$ ipython --no-banner

In [1]: import numpy as np

In [2]: from numpy import linalg as LA

In [3]: np.set_printoptions(precision=2, suppress=True, linewidth=160, legacy="1.25")

In [4]: u = np.array([0, -3, 1, 2, 2, 2, -2, -2, 2, -3, 3, 1, 0])

In [5]: mat = -1 * np.eye(13) + np.outer(u, u)

In [6]: mat
Out[6]: 
array([[-1.,  0.,  0.,  0.,  0.,  0.,  0.,  0.,  0.,  0.,  0.,  0.,  0.],
       [ 0.,  8., -3., -6., -6., -6.,  6.,  6., -6.,  9., -9., -3.,  0.],
       [ 0., -3.,  0.,  2.,  2.,  2., -2., -2.,  2., -3.,  3.,  1.,  0.],
       [ 0., -6.,  2.,  3.,  4.,  4., -4., -4.,  4., -6.,  6.,  2.,  0.],
       [ 0., -6.,  2.,  4.,  3.,  4., -4., -4.,  4., -6.,  6.,  2.,  0.],
       [ 0., -6.,  2.,  4.,  4.,  3., -4., -4.,  4., -6.,  6.,  2.,  0.],
       [ 0.,  6., -2., -4., -4., -4.,  3.,  4., -4.,  6., -6., -2.,  0.],
       [ 0.,  6., -2., -4., -4., -4.,  4.,  3., -4.,  6., -6., -2.,  0.],
       [ 0., -6.,  2.,  4.,  4.,  4., -4., -4.,  3., -6.,  6.,  2.,  0.],
       [ 0.,  9., -3., -6., -6., -6.,  6.,  6., -6.,  8., -9., -3.,  0.],
       [ 0., -9.,  3.,  6.,  6.,  6., -6., -6.,  6., -9.,  8.,  3.,  0.],
       [ 0., -3.,  1.,  2.,  2.,  2., -2., -2.,  2., -3.,  3.,  0.,  0.],
       [ 0.,  0.,  0.,  0.,  0.,  0.,  0.,  0.,  0.,  0.,  0.,  0., -1.]])

In [7]: # 3 blocks once reordered

In [8]: np.flatnonzero(LA.matrix_power((mat != 0) + (mat.T != 0) + np.eye(13), 13)[0])
Out[8]: array([0])

In [9]: np.trace(mat)
Out[9]: 40.0

In [10]: np.round(LA.eigvalsh(mat).min(), 2)
Out[10]: -1.0

In [11]: np.all(LA.eigvalsh(mat) > 0)
Out[11]: False

In [12]: M = np.load("out3.npy")

In [13]: M
Out[13]: 
array([[-3,  1, -4, -2,  3,  3],
       [ 1, -3,  1, -4, -2,  3],
       [-4,  1, -3,  1, -4, -2],
       [-2, -4,  1, -3,  1, -4],
       [ 3, -2, -4,  1, -3,  1],
       [ 3,  3, -2, -4,  1, -3]])

In [14]: # symmetric, so the eigenvalues are real

In [15]: ev, vecs = LA.eigh(M)

In [16]: vecs @ np.diag(ev) @ vecs.T
Out[16]: 
array([[-3.,  1., -4., -2.,  3.,  3.],
       [ 1., -3.,  1., -4., -2.,  3.],
       [-4.,  1., -3.,  1., -4., -2.],
       [-2., -4.,  1., -3.,  1., -4.],
       [ 3., -2., -4.,  1., -3.,  1.],
       [ 3.,  3., -2., -4.,  1., -3.]])

In [17]: ev
Out[17]: array([-7.87, -7.34, -6.79, -6.67,  3.54,  7.14])

In [18]: np.abs(vecs[:, -1])
Out[18]: array([0.5 , 0.27, 0.42, 0.42, 0.27, 0.5 ])

In [19]: LA.svd(M, compute_uv=False)
Out[19]: array([7.87, 7.34, 7.14, 6.79, 6.67, 3.54])

In [20]: LA.eigvalsh(M + 4 * np.eye(6))
Out[20]: array([-3.87, -3.34, -2.79, -2.67,  7.54, 11.14])
